>>> import numpy as np
>>> np.set_printoptions(precision=3, suppress=True, linewidth=200, sign=" ")
>>> rd = lambda a: np.round(a, 3) + 0
>>> feats = np.loadtxt("dump.csv", delimiter=",")
>>> feats
array([[  9.,   4.,   9.,   3.,   0.,   0.],
       [  1.,   1.,   0.,   2.,   6.,   5.],
       [  8.,   7.,   8.,   7.,   9.,   2.],
       [  0.,   4.,   0.,   0.,   2.,   5.],
       [  3.,   9.,   3.,   7.,   0.,   8.],
       [  3.,   9.,   5.,   9.,   2.,   7.],
       [  2.,   9.,   4.,   6.,   6.,   4.],
       [  7.,   2.,   9.,  -1., -12., -10.]])
>>> vec = np.array([4, 3, 1, 1, 4, 4])
>>> rhs = feats @ vec
>>> rhs
array([ 60.,  53., 112.,  40.,  81.,  89.,  85., -46.])
>>> rd(np.linalg.lstsq(feats, rhs)[0])
array([ 4.,  3.,  1.,  1.,  4.,  4.])
>>> rd(np.linalg.solve(feats.T @ feats, feats.T @ rhs))
array([ 4.,  3.,  1.,  1.,  4.,  4.])
>>> rd(np.linalg.pinv(feats) @ feats)
array([[ 1.,  0.,  0.,  0.,  0.,  0.],
       [ 0.,  1.,  0.,  0.,  0.,  0.],
       [ 0.,  0.,  1.,  0.,  0.,  0.],
       [ 0.,  0.,  0.,  1.,  0.,  0.],
       [ 0.,  0.,  0.,  0.,  1.,  0.],
       [ 0.,  0.,  0.,  0.,  0.,  1.]])
>>> try:
...     np.linalg.solve(feats, rhs)
... except np.linalg.LinAlgError as e:
...     print(repr(e))
... 
LinAlgError('Last 2 dimensions of the array must be square')
>>> rng = np.random.default_rng(4302)
>>> rhs = rhs + 0.3 * rng.normal(size=8)
>>> rd(rhs)
array([ 60.488,  52.84 , 112.825,  39.925,  81.24 ,  88.89 ,  84.949, -46.175])
>>> c, *_ = np.linalg.lstsq(feats, rhs)
>>> c.round()
array([ 4.,  3.,  1.,  1.,  4.,  4.])
>>> rd(feats.T @ (rhs - feats @ c))
array([ 0.,  0.,  0.,  0.,  0.,  0.])
>>> rd(np.linalg.norm(rhs - feats @ c))
np.float64(0.418)
>>> A2 = np.c_[feats[:, :3] @ np.array([[0, 2, 0], [0, 0, 1], [2, 0, 1]]), np.array([1, -2, -2, 2, 3, -3, -3, -3])]
>>> A2
array([[18., 18., 13.,  1.],
       [ 0.,  2.,  1., -2.],
       [16., 16., 15., -2.],
       [ 0.,  0.,  4.,  2.],
       [ 6.,  6., 12.,  3.],
       [10.,  6., 14., -3.],
       [ 8.,  4., 13., -3.],
       [18., 14., 11., -3.]])
>>> rd(np.linalg.lstsq(feats, A2[:, 0])[0])
array([ 0.,  0.,  2.,  0.,  0.,  0.])
>>> rd(np.linalg.norm(A2 - feats @ np.linalg.lstsq(feats, A2)[0], axis=0))
array([ 0.   ,  0.   ,  0.   ,  3.267])
>>> A2 = feats[0, 0] * feats[1:] - np.outer(feats[1:, 0], feats[0])
>>> A2
array([[   0.,    5.,   -9.,   15.,   54.,   45.],
       [   0.,   31.,    0.,   39.,   81.,   18.],
       [   0.,   36.,    0.,    0.,   18.,   45.],
       [   0.,   69.,    0.,   54.,    0.,   72.],
       [   0.,   69.,   18.,   72.,   18.,   63.],
       [   0.,   73.,   18.,   48.,   54.,   36.],
       [   0.,  -10.,   18.,  -30., -108.,  -90.]])
>>> np.linalg.matrix_rank(A2), np.linalg.matrix_rank(feats)
(np.int64(5), np.int64(6))
>>> data = np.load("sample17.npy")
>>> data
array([[-7, -5,  0,  2,  6,  6],
       [ 2, -8,  5,  0, -8, -1],
       [ 6, -2,  1,  8,  2, -1],
       [ 1,  2, -6, -1, -6, -8],
       [ 5, -9, -7,  0,  7, -7],
       [-3,  9, -1, -8,  6, -6],
       [ 0, -8,  7,  7, -7,  6],
       [-6,  3, -7,  8,  7, -8],
       [-8,  9, -8, -6, -7, -1]])
>>> vec = np.array([1, 0, 3, 5, 2, 1])
>>> rhs = data @ vec
>>> c, lr = np.zeros(6), 1 / np.linalg.norm(data, 2) ** 2
>>> for i in range(300):
...     c -= lr * data.T @ (data @ c - rhs)
...     if i % 50 == 0: print(i, round(np.linalg.norm(data @ c - rhs), 3))
... 
0 50.602
50 0.2
100 0.011
150 0.001
200 0.0
250 0.0
>>> rd(np.linalg.cond(data))
np.float64(4.229)
>>> rd(c)
array([ 1.,  0.,  3.,  5.,  2.,  1.])
>>> O, evecs = np.linalg.qr(data[:, :2])[0], np.linalg.qr(data[:, 2:])[0]
>>> sv = np.linalg.svd(O.T @ evecs, compute_uv=False)
>>> rd(np.linalg.norm(O @ O.T - evecs @ evecs.T, 2))
np.float64(1.0)
>>> (sv > 0.9).sum()
np.int64(0)
>>> rd(np.degrees(np.arccos(sv.clip(0, 1))))
array([ 50.227,  56.579])
>>> A = np.load("mat.npy")
>>> rd(A)
array([[ 0.   , -0.436, -0.128, -0.995, -0.987, -0.395,  0.629, -0.389,  0.318,  1.012],
       [ 0.142,  0.36 , -0.45 ,  0.794, -0.817,  0.877,  1.101, -0.134,  0.4  , -0.436],
       [ 0.284, -0.442,  0.771,  0.656, -0.142,  0.277,  0.335, -0.36 , -1.407,  0.617],
       [-0.569, -0.569, -0.242,  0.73 ,  0.814, -0.557,  0.875,  0.698,  0.383,  0.624],
       [ 0.142,  1.377, -0.057, -0.394,  0.096,  0.279,  0.228,  0.997, -0.432,  0.779],
       [-0.711, -0.348, -0.675,  0.323, -0.195,  1.034, -0.972, -0.001,  0.117,  0.864],
       [-1.563,  0.105, -0.177, -0.405, -0.298, -0.137,  0.331,  0.037, -0.845, -0.645],
       [-0.711,  0.668,  1.251,  0.609, -0.494, -0.352, -0.306, -0.222,  0.714,  0.304],
       [-0.142, -0.651,  1.036, -0.704,  0.226,  1.08 ,  0.308,  0.675,  0.393, -0.255],
       [ 0.284, -0.514, -0.017,  0.354, -1.115, -0.48 , -0.469,  1.309, -0.184, -0.298]])
>>> rd(np.linalg.norm(A) ** 2 / np.linalg.norm(A, 2) ** 2)
np.float64(10.0)
>>> rd(np.linalg.norm(A, 2))
np.float64(2.0)
>>> rd(np.linalg.norm(A, "nuc"))
np.float64(20.0)
>>> A[2] @ A[4]
np.float64(0.0)
>>> rd(np.linalg.norm(A, axis=1))
array([ 2.,  2.,  2.,  2.,  2.,  2.,  2.,  2.,  2.,  2.])
>>> vec = np.array([6, 9, 4, 6, 4, 3, 3, 0, 7, 4])
>>> rhs = A @ vec
>>> c, lr = np.zeros(10), 1 / np.linalg.norm(A, 2) ** 2
>>> for i in range(150):
...     c -= lr * A.T @ (A @ c - rhs)
...     if i % 50 == 0: print(i, round(np.linalg.norm(A @ c - rhs), 3))
... 
0 0.0
50 0.0
100 0.0
>>> rd(np.linalg.cond(A))
np.float64(1.0)
>>> rd(c)
array([ 6.,  9.,  4.,  6.,  4.,  3.,  3.,  0.,  7.,  4.])
>>> rd(np.linalg.norm(A, axis=0))
array([ 2.,  2.,  2.,  2.,  2.,  2.,  2.,  2.,  2.,  2.])
>>> vec = np.array([-1, 9, -3, -2, -1, 9, -4, -9, 5, -3])
>>> rhs = A @ vec
>>> rd(rhs)
array([ -4.578,  11.68 , -12.237, -20.851,   1.232,  10.347,  -1.038,   4.952,  -2.494, -18.701])
>>> rd(np.linalg.solve(A, rhs))
array([-1.,  9., -3., -2., -1.,  9., -4., -9.,  5., -3.])
>>> rd(np.linalg.solve(A, rhs + A[:, 9]))
array([-1.,  9., -3., -2., -1.,  9., -4., -9.,  5., -2.])
>>> A2 = A / np.sqrt((A ** 2).mean(axis=1, keepdims=True))
>>> np.linalg.matrix_rank(A2) == np.linalg.matrix_rank(A)
np.True_
>>> np.linalg.matrix_rank(A - A.mean(axis=1, keepdims=True))
np.int64(9)
>>> X = np.load("data.npy")
>>> X
array([[ 1,  2,  2,  2,  0,  1,  2,  1],
       [ 1,  2,  2,  2,  0,  1,  2,  1],
       [ 2,  1,  2,  1,  0,  1,  2,  2],
       [ 2,  1,  1,  0,  2,  0,  1,  0]])
>>> np.linalg.matrix_rank(X, rtol=0.1)
np.int64(3)
>>> np.linalg.cond(X) > 100
np.True_
>>> [round(float(x), 3) for x in np.linalg.svd(X, compute_uv=False)[:3]]
[7.662, 2.626, 1.548]
